$ python3 -q
>>> import numpy as np
>>> np.set_printoptions(precision=2, suppress=True, linewidth=140)
>>> B = np.array([[-5, -1, 0, 4, -3]])
>>> J = np.block([[np.zeros((1, 1)), B], [B.T, np.zeros((5, 5))]])
>>> print(J)
[[ 0. -5. -1.  0.  4. -3.]
 [-5.  0.  0.  0.  0.  0.]
 [-1.  0.  0.  0.  0.  0.]
 [ 0.  0.  0.  0.  0.  0.]
 [ 4.  0.  0.  0.  0.  0.]
 [-3.  0.  0.  0.  0.  0.]]
>>> rng = np.random.default_rng(50496)
>>> idx = rng.permutation(6)
>>> print(idx)
[5 3 4 1 2 0]
>>> B = J[idx][:, idx]
>>> print(np.trace(B))
0.0
>>> print(np.allclose(B, J))
False
>>> print(np.diag(B))
[0. 0. 0. 0. 0. 0.]
>>> r = np.linalg.matrix_rank(J)
>>> print(r)
2
>>> ns = np.linalg.svd(J)[2][r:].T
>>> print([int(np.linalg.matrix_rank(J[:, :j + 1])) for j in range(6)])
[1, 2, 2, 2, 2, 2]
>>> print([int(np.linalg.matrix_rank(J[:i])) for i in range(1, len(J) + 1)])
[1, 2, 2, 2, 2, 2]
>>> print(np.round(ns @ ns.T, 2) + 0)
[[ 0.    0.    0.    0.    0.    0.  ]
 [ 0.    0.51 -0.1   0.    0.39 -0.29]
 [ 0.   -0.1   0.98  0.    0.08 -0.06]
 [ 0.    0.    0.    1.    0.    0.  ]
 [ 0.    0.39  0.08  0.    0.69  0.24]
 [ 0.   -0.29 -0.06  0.    0.24  0.82]]
>>> print([int(np.linalg.matrix_rank(np.delete(J, i, axis=0))) for i in range(6)])
[1, 2, 2, 2, 2, 2]
>>> print(np.round(J @ ns, 2) + 0)
[[0. 0. 0. 0.]
 [0. 0. 0. 0.]
 [0. 0. 0. 0.]
 [0. 0. 0. 0.]
 [0. 0. 0. 0.]
 [0. 0. 0. 0.]]
>>> data = np.load("mat.npy")
>>> print(data)
[[-0.3  -0.77  0.03 -0.03 -0.01  0.38]
 [ 0.14 -2.58 -0.52  1.95  2.04 -1.66]
 [-0.8   0.13 -0.24  0.04 -0.01  0.4 ]
 [-0.67 -1.51  0.39  1.06  0.58 -0.69]
 [ 1.49 -1.02  1.44 -0.92 -0.74 -0.33]
 [-1.07  1.1   0.04 -0.65 -0.82  1.  ]
 [-0.02  1.78 -0.05 -1.71 -1.31  1.4 ]
 [-0.91  1.22 -1.37  0.7   0.66 -0.05]
 [ 0.26  2.75  0.16 -1.58 -1.61  0.73]
 [-0.36  0.89  0.1  -0.55 -0.53  0.86]
 [ 0.17 -4.04 -0.15  0.65  1.07  0.06]
 [ 1.46 -1.49  1.19 -0.85 -0.44 -1.15]
 [-0.73  4.79 -0.44 -0.86 -0.81  0.32]
 [ 0.38  0.94 -0.45 -1.6  -0.79  1.12]
 [-0.48 -0.05  0.24 -0.22 -0.47  0.63]]
>>> dist = np.linalg.norm(data[:, None] - data[None], axis=-1)
>>> print((dist + 1e9 * np.eye(15)).round(6).argmin(axis=1))
[14  3 14  0 11  9 13  2  6  5  1  4  8  6  2]
>>> print(dist.mean(axis=1).argmax())
12
>>> print(np.linalg.norm(data, axis=1))
[0.91 4.2  0.94 2.19 2.61 2.11 3.13 2.26 3.64 1.5  4.24 2.83 5.02 2.38 0.98]
>>> print(np.linalg.matrix_rank(dist ** 2))
8
>>> print(np.flatnonzero(dist[13] < dist.mean() / 2))
[ 6  9 13]
>>> C = data[[2, 11]].astype(float)
>>> for _ in range(7):
...     idx = np.linalg.norm(data[:, None] - C, axis=-1).argmin(axis=1)
...     C = np.array([data[idx == j].mean(axis=0) for j in range(2)])
... 
>>> print(idx)
[1 1 0 1 1 0 0 0 0 0 1 1 0 0 0]
>>> print(C)
[[-0.41  1.51 -0.22 -0.71 -0.63  0.71]
 [ 0.38 -1.9   0.4   0.31  0.42 -0.56]]
>>> print(np.bincount(idx))
[9 6]
